$ python3 -q
>>> import numpy as np
>>> np.set_printoptions(precision=2, suppress=True, linewidth=100, legacy="1.25")
>>> rd = lambda a: np.round(a, 2) + 0
>>> r0 = np.array([-1, 0])
>>> J = r0[np.abs(np.subtract.outer(np.arange(2), np.arange(2)))]
>>> J
array([[-1,  0],
       [ 0, -1]])
>>> # symmetric
>>> out = np.array([[1, 1, -1], [-3, -3, 3]])
>>> basis = np.kron(out, J)
>>> np.linalg.matrix_rank(basis)
2
>>> rd(np.linalg.norm(basis, 2)), rd(np.linalg.norm(out, 2) * np.linalg.norm(J, 2))
(5.48, 5.48)
>>> basis
array([[-1,  0, -1,  0,  1,  0],
       [ 0, -1,  0, -1,  0,  1],
       [ 3,  0,  3,  0, -3,  0],
       [ 0,  3,  0,  3,  0, -3]])
>>> O = J.astype(float).copy()
>>> for j in range(2):
...     O[:, j] -= O[:, :j] @ (O[:, :j].T @ O[:, j])
...     O[:, j] /= np.linalg.norm(O[:, j])
... 
>>> O.T @ J
array([[1., 0.],
       [0., 1.]])
>>> rng = np.random.default_rng(20)
>>> z = rng.permutation(2)
>>> z
array([1, 0])
>>> out = J[z][:, z]
>>> np.allclose(out, J)
True
>>> rd(np.sort(np.abs(np.linalg.eigvals(out))))
array([1., 1.])
>>> rd(np.linalg.det(out)), rd(np.linalg.det(J[z]))
(1.0, -1.0)
>>> out
array([[-1,  0],
       [ 0, -1]])
>>> evals, V = np.linalg.eigh(J)
>>> x = np.array([3, 3])
>>> x @ J @ x / (x @ x), evals[0], evals[-1]
(-1.0, -1.0, -1.0)
>>> np.abs(J).sum(axis=1).max(), np.abs(evals).max()
(1, 1.0)
>>> V * np.maximum(evals, 0) @ V.T
array([[0., 0.],
       [0., 0.]])
>>> m1 = np.load("mat.npy")
>>> m1
array([[-1.,  1.,  1.],
       [ 1., -1.,  1.],
       [ 1.,  1., -1.]])
>>> evals, V = np.linalg.eigh(m1)
>>> x = np.array([3, -2, -3])
>>> rd(x @ m1 @ x / (x @ x)), rd(evals[0]), evals[-1]
(-1.82, -2.0, 1.0)
>>> x @ m1 @ x
-40.0
>>> (np.sign(V[:, -1].round(6)) == np.sign(V[0, -1].round(6))).astype(int)
array([1, 1, 1])
>>> rd(V * np.abs(evals) @ V.T)
array([[ 1.67, -0.33, -0.33],
       [-0.33,  1.67, -0.33],
       [-0.33, -0.33,  1.67]])
>>> rd(V * np.maximum(evals, 0) @ V.T)
array([[0.33, 0.33, 0.33],
       [0.33, 0.33, 0.33],
       [0.33, 0.33, 0.33]])
>>> F = np.loadtxt("out5.csv", delimiter=",")
>>> rd(F)
array([[ 0.03, -0.16, -0.02],
       [-0.16,  0.96,  0.12],
       [-0.02,  0.12,  0.01]])
>>> # column 1 dominates
>>> ang = np.radians(72)
>>> Rm = np.eye(3)
>>> Rm[0, 0] = Rm[1, 1] = np.cos(ang)
>>> Rm[0, 1], Rm[1, 0] = -np.sin(ang), np.sin(ang)
>>> rd(Rm)
array([[ 0.31, -0.95,  0.  ],
       [ 0.95,  0.31,  0.  ],
       [ 0.  ,  0.  ,  1.  ]])
>>> out = F @ Rm.T
>>> rd(out)
array([[ 0.16, -0.02, -0.02],
       [-0.96,  0.14,  0.12],
       [-0.12,  0.02,  0.01]])
>>> rd(np.linalg.svd(F, compute_uv=False)), rd(np.linalg.svd(out, compute_uv=False))
(array([1., 0., 0.]), array([1., 0., 0.]))
>>> np.allclose(np.linalg.norm(F, axis=1), np.linalg.norm(out, axis=1))
True
>>> [round(float(x), 2) for x in np.linalg.svd(F, compute_uv=False)[:3]]
[1.0, 0.0, 0.0]
>>> np.linalg.matrix_rank(F, rtol=0.1)
1
>>> out = np.array([[9, 0, 3], [4, 1, 2], [0, 3, 0]])
>>> rd(np.einsum("ij,ij->i", F, F))
array([0.03, 0.96, 0.01])
>>> rd(F @ out)
array([[-0.4 , -0.22, -0.24],
       [ 2.4 ,  1.32,  1.44],
       [ 0.3 ,  0.16,  0.18]])
>>> rd(np.einsum("ij->j", F))
array([-0.15,  0.92,  0.11])
>>> np.linalg.matrix_rank(np.vstack([F, out.T]))
3
>>> rd(np.einsum("ik,kj->ij", F, out))
array([[-0.4 , -0.22, -0.24],
       [ 2.4 ,  1.32,  1.44],
       [ 0.3 ,  0.16,  0.18]])
